% python3 -q
>>> import numpy as np
>>> np.set_printoptions(precision=2, suppress=True, linewidth=200)
>>> rnd = lambda a: np.round(a, 2) + 0
>>> data = np.load("run17.npy")
>>> print(data)
[[ 1.  2. -1.  0.]
 [-1.  1.  1.  0.]
 [-2. -2.  2.  0.]
 [ 0.  0.  0.  2.]]
>>> # rank 3
>>> Uu, s, Vh = np.linalg.svd(data)
>>> print(np.argmax(s[:-1] / (s[1:] + 1e-6)) + 1)
3
>>> print(rnd(s))
[4.21 2.   1.81 0.  ]
>>> A2 = Uu[:, :3] @ np.diag(s[:3]) @ Vh[:3]
>>> print(rnd(np.abs(data - A2).max()))
0.0
>>> print(np.linalg.matrix_rank(A2))
3
>>> A2 = np.array([[-5, 1, -4], [5, 0, -4], [-4, -3, -4], [-1, 1, 3]])
>>> print(np.einsum("ik,kj->ij", data, A2))
[[ 9.  4. -8.]
 [ 6. -4. -4.]
 [-8. -8.  8.]
 [-2.  2.  6.]]
>>> print(np.linalg.matrix_rank(np.vstack([data, A2.T])))
4
>>> print(np.linalg.matrix_rank(data @ A2))
3
>>> print(data @ A2)
[[ 9.  4. -8.]
 [ 6. -4. -4.]
 [-8. -8.  8.]
 [-2.  2.  6.]]
>>> print(np.einsum("ik,kj->ji", data, A2))
[[ 9.  6. -8. -2.]
 [ 4. -4. -8.  2.]
 [-8. -4.  8.  6.]]
>>> print(np.einsum("ij->j", data))
[-2.  1.  2.  2.]
>>> print(A2.T @ data.T)
[[ 9.  6. -8. -2.]
 [ 4. -4. -8.  2.]
 [-8. -4.  8.  6.]]
>>> print(rnd(np.sort(np.linalg.eigvals(data).real)))
[0. 2. 2. 2.]
>>> print(np.flatnonzero(np.linalg.matrix_power((data != 0) + (data.T != 0) + np.eye(4), 4)[0]))
[0 1 2]
>>> print(data @ data)
[[  1.   6.  -1.   0.]
 [ -4.  -3.   4.   0.]
 [ -4. -10.   4.   0.]
 [  0.   0.   0.   4.]]
>>> M = np.array([[1, -3, 4],
...     [-1, 6, 1],
...     [-6, 7, -5],
...     [-8, -6, -9],
...     [-8, 5, -9],
...     [-9, -9, 3],
...     [-3, -9, 7],
...     [-7, -7, 0],
...     [0, -1, -6]])
>>> M[:, 2] = 2 * M[:, 0]
>>> print(M)
[[  1  -3   2]
 [ -1   6  -2]
 [ -6   7 -12]
 [ -8  -6 -16]
 [ -8   5 -16]
 [ -9  -9 -18]
 [ -3  -9  -6]
 [ -7  -7 -14]
 [  0  -1   0]]
>>> A2 = M / np.sqrt((M ** 2).mean(axis=1, keepdims=True))
>>> print(np.linalg.matrix_rank(M - M.mean(axis=1, keepdims=True)))
2
>>> print(rnd(np.linalg.norm(A2, axis=1)))
[1.73 1.73 1.73 1.73 1.73 1.73 1.73 1.73 1.73]
>>> Uu, s, Vh = np.linalg.svd(M)
>>> evecs = Vh[:(s > 1e-8).sum()]
>>> rng = np.random.default_rng(87204)
>>> vec = M[0] + 4 * M[1] + rng.integers(2) * np.eye(3)[0]
>>> print(vec)
[-3. 21. -6.]
>>> print(np.allclose(evecs.T @ evecs @ vec, vec))
True
>>> print(np.linalg.matrix_rank(np.vstack([M, vec])))
2
>>> print(rnd(evecs.T @ evecs))
[[0.2 0.  0.4]
 [0.  1.  0. ]
 [0.4 0.  0.8]]
